In [1]: import numpy as np

In [2]: from numpy import linalg as LA

In [3]: np.set_printoptions(suppress=True, linewidth=160)

In [4]: def rnd(a):
   ...:     return np.round(a, 1) + 0
   ...: 

In [5]: A = np.array([[5, 3, 0, 0, 0, 0],
   ...:     [-5, -2, 0, 0, 0, 0],
   ...:     [5, 3, 0, 0, 0, 0],
   ...:     [0, 0, 5, 3, 0, 0],
   ...:     [0, 0, -5, -2, 0, 0],
   ...:     [0, 0, 5, 3, 0, 0],
   ...:     [0, 0, 0, 0, 5, 3],
   ...:     [0, 0, 0, 0, -5, -2],
   ...:     [0, 0, 0, 0, 5, 3]])

In [6]: A
Out[6]: 
array([[ 5,  3,  0,  0,  0,  0],
       [-5, -2,  0,  0,  0,  0],
       [ 5,  3,  0,  0,  0,  0],
       [ 0,  0,  5,  3,  0,  0],
       [ 0,  0, -5, -2,  0,  0],
       [ 0,  0,  5,  3,  0,  0],
       [ 0,  0,  0,  0,  5,  3],
       [ 0,  0,  0,  0, -5, -2],
       [ 0,  0,  0,  0,  5,  3]])

In [7]: rng = np.random.default_rng(38667)

In [8]: out = A + rng.integers(-2, 3, (9, 3)) @ rng.integers(-2, 3, (3, 6))

In [9]: out
Out[9]: 
array([[ 4, -1,  6,  1, -2,  1],
       [-7, -4,  0, -4,  2,  2],
       [ 4,  0,  4,  0, -1,  1],
       [ 0, -6, 13,  7, -6,  0],
       [-1,  2, -7, -5,  4,  1],
       [-2, -2,  5, -1,  2,  2],
       [ 2, -2,  4,  6, -1,  1],
       [-2, -1,  2, -3, -2,  0],
       [ 1, -2,  2,  3,  1,  2]])

In [10]: np.abs(out - A).sum(axis=1)
Out[10]: array([15, 12, 10, 24, 13, 12, 22, 13, 13])

In [11]: LA.matrix_rank(out - A, tol=1e-8)
Out[11]: np.int64(3)

In [12]: m1 = np.loadtxt("mat.csv", delimiter=",")

In [13]: m1
Out[13]: 
array([[ 0.6, -1.1, -1.3, -0.4, -0.8, -0.7, -0.7, -1.2, -0.2, -0.1],
       [ 0.2,  0.7,  1.2, -0.6,  0.2,  0.3,  0.7,  1.2,  0.3, -0.1],
       [-0.1,  0.7,  0.1,  0. , -0.2,  0. , -0.3,  0.3,  0.1, -0.2],
       [ 0.1, -4.6, -6.9,  0.1,  0.6, -2.5, -6.5, -6.8, -2.2, -2. ],
       [ 0. ,  1.8,  2.8,  0.1,  0.3,  0.9,  3. ,  2.7,  0.2,  0.7],
       [-0.1,  3.3,  5.2, -0.2, -0.5,  2.1,  5.3,  5.5,  2.2,  1.4],
       [ 0.1,  0.6,  0.8, -0.7,  0.5,  0. ,  0.7,  1. ,  0.3, -0.2],
       [ 0.1,  1.4,  2.1, -0.6,  0.1,  0.9,  1.9,  1.6,  0.9,  0.5],
       [ 0.1,  0.6,  0.8,  0.1, -0.4,  0.2,  1. ,  1. ,  0.4, -0.1],
       [ 0. ,  3. ,  4.9, -0.3, -0.1,  1.8,  4.8,  4.6,  1.4,  1.6],
       [-0.1, -0.3, -0.6,  0.5, -0.2,  0. , -0.5, -0.3, -0.2, -0.2],
       [ 0.5,  0.7,  0.4, -0.6, -0.3,  0.2,  0.3,  0.3,  0.7, -0.3],
       [ 0.2,  0.8,  0.7, -0.5,  0.2, -0.1,  0.9,  0.6, -0.1,  0.9],
       [-0.3,  1.8,  3.7,  0.3,  0. ,  1.2,  2.6,  2.9,  1.4,  1.3],
       [ 0.2, -1.6, -2.9, -0.2, -0.2, -1.2, -2.9, -2.6, -0.8, -1.1],
       [-0.4,  0.1,  0.3, -0.1,  0.6,  0.3,  0.7,  0.3, -0.4, -0.3],
       [-0.3, -0.9, -1.2,  0.6, -0.3, -0.6, -1.3, -1. , -0.4, -0.7],
       [ 0.1,  0.6,  0.8,  0.3, -0.1, -0.2,  0.6,  0.5,  0.5, -0.4],
       [ 0.3, -0.9, -1.3, -0.1, -0.1, -0.6, -1. , -1.6, -1.1, -0.1],
       [ 0. ,  2.2,  2.6,  0. , -0.3,  0.8,  2.9,  3.2,  1.1,  1.2],
       [-0.1, -1.6, -2.6, -0.1, -0.1, -1.3, -2.4, -2. , -0.6, -0.4],
       [-0.1,  2.4,  3.2, -0.2,  0. ,  0.8,  3.9,  3.5,  1.1,  1.1],
       [-0.1, -1.8, -2.7, -0.2,  0.1, -0.8, -3. , -2.5, -0.8, -1. ],
       [ 0.4,  2. ,  2.7, -0.1,  0.1,  0.7,  3. ,  2.6,  1.1,  1.1],
       [ 0. , -3. , -4.1, -0.7,  0.1, -1.2, -4.4, -3.7, -1.5, -1.4],
       [-0.4, -0.2, -0.1,  0. , -0.1,  0.2, -0.5, -0.6,  0.1, -0.3],
       [-0.3, -0.6, -0.1,  0.3, -0.3,  0.7, -0.2,  0.3, -0.3,  0.2],
       [ 0.2,  0.8,  1.2,  0. ,  0.3,  0.6,  1.2,  1.3,  0.6,  0.4],
       [ 0.2, -4.5, -6.8,  0.3,  0.1, -2.7, -6.6, -7.3, -2. , -2.7],
       [ 0.2, -3.3, -4.6,  0.1,  0.2, -1.7, -4.9, -5.5, -2. , -1.7],
       [ 0.1,  1.2,  1. , -0.7, -0.2,  0.1,  2.2,  1.6,  0.6,  0.9],
       [ 0.1, -2.6, -5. ,  0.4,  0.2, -1.4, -5.1, -4.6, -1.4, -1.5],
       [ 0.4, -0.4, -1. ,  0.5,  0. , -0.4, -0.8, -0.5,  0.2, -0.2],
       [ 0.4, -1.4, -2.2, -0.1,  0.5, -0.6, -2.4, -2.3, -0.8, -0.4],
       [ 0.7,  0.1,  0.9, -0.4, -0.2,  0.1,  0.9,  0.2,  0.3,  0. ],
       [ 0.2,  2.2,  4.2, -0.4, -0.3,  1.4,  4. ,  3.8,  1.6,  1.6],
       [ 0. ,  1.7,  3. ,  0.1,  0.4,  0.9,  3.2,  3.1,  1.1,  1.3],
       [ 0.2,  1.8,  2.3,  0.7,  0.3,  1. ,  2.5,  2. ,  1. ,  0.8],
       [ 0.4,  0.4,  0.6,  0.2, -0.2, -0.1,  0.3,  0.8,  0.4,  0.5],
       [ 0.2,  0.6,  0.4,  0. , -0.2,  0.3,  1.3,  0.8,  0.5,  0.5],
       [-0.1, -1.5, -1.3,  0.6,  0.1, -0.6, -1.4, -1.9, -0.3, -0.4],
       [ 0.5, -3.3, -5.2, -0.1,  0.1, -1.6, -4.6, -4.6, -1.9, -1.5],
       [ 0.1, -3.1, -3.8,  0.3,  0.1, -1.4, -4.1, -4.1, -0.9, -1.1]])

In [14]: Xs = (m1 - m1.mean(axis=0)) / m1.std(axis=0)

In [15]: np.argwhere(np.abs(Xs) > 2)
Out[15]: 
array([[ 0,  4],
       [ 3,  1],
       [ 3,  2],
       [ 3,  4],
       [ 3,  5],
       [ 3,  6],
       [ 3,  7],
       [ 3,  8],
       [ 5,  5],
       [ 5,  8],
       [15,  4],
       [28,  1],
       [28,  2],
       [28,  5],
       [28,  6],
       [28,  7],
       [28,  9],
       [34,  0]])

In [16]: rnd(Xs.std(axis=0))
Out[16]: array([1., 1., 1., 1., 1., 1., 1., 1., 1., 1.])

In [17]: c = LA.lstsq(np.delete(Xs, 5, axis=1), Xs[:, 5])[0]

In [18]: rnd(c)
Out[18]: array([ 0. , -0.2,  1. ,  0. ,  0. , -0.3,  0.6, -0.1,  0. ])

In [19]: rnd(1 - np.var(Xs[:, 5] - np.delete(Xs, 5, axis=1) @ c))
Out[19]: np.float64(1.0)
